% python3 -q
>>> import numpy as np
>>> np.set_printoptions(precision=2, suppress=True, linewidth=200, floatmode="fixed")
>>> M = np.load("dump.npy")
>>> M
array([[2, 2, 2, 2],
       [2, 4, 4, 4],
       [2, 4, 6, 6],
       [2, 4, 6, 8]])
>>> left, sv, Vh = np.linalg.svd(M, full_matrices=False)
>>> np.allclose(left * sv @ Vh, M)
True
>>> sv
array([16.58,  2.00,  0.85,  0.57])
>>> np.round(Vh @ Vh.T, 2) + 0
array([[1.00, 0.00, 0.00, 0.00],
       [0.00, 1.00, 0.00, 0.00],
       [0.00, 0.00, 1.00, 0.00],
       [0.00, 0.00, 0.00, 1.00]])
>>> left.shape, sv.shape, Vh.shape
((4, 4), (4,), (4, 4))
>>> np.round(np.sqrt((sv ** 2).sum()), 2), np.round(np.linalg.norm(M), 2)
(np.float64(16.73), np.float64(16.73))
>>> (sv > 1e-8).sum()
np.int64(4)
>>> low = np.linalg.cholesky(M)
>>> np.diag(low) ** 2
array([2.00, 2.00, 2.00, 2.00])
>>> low @ low.T
array([[2.00, 2.00, 2.00, 2.00],
       [2.00, 4.00, 4.00, 4.00],
       [2.00, 4.00, 6.00, 6.00],
       [2.00, 4.00, 6.00, 8.00]])
>>> M / np.sqrt(np.outer(np.diag(M), np.diag(M)))
array([[1.00, 0.71, 0.58, 0.50],
       [0.71, 1.00, 0.82, 0.71],
       [0.58, 0.82, 1.00, 0.87],
       [0.50, 0.71, 0.87, 1.00]])
>>> low
array([[1.41, 0.00, 0.00, 0.00],
       [1.41, 1.41, 0.00, 0.00],
       [1.41, 1.41, 1.41, 0.00],
       [1.41, 1.41, 1.41, 1.41]])
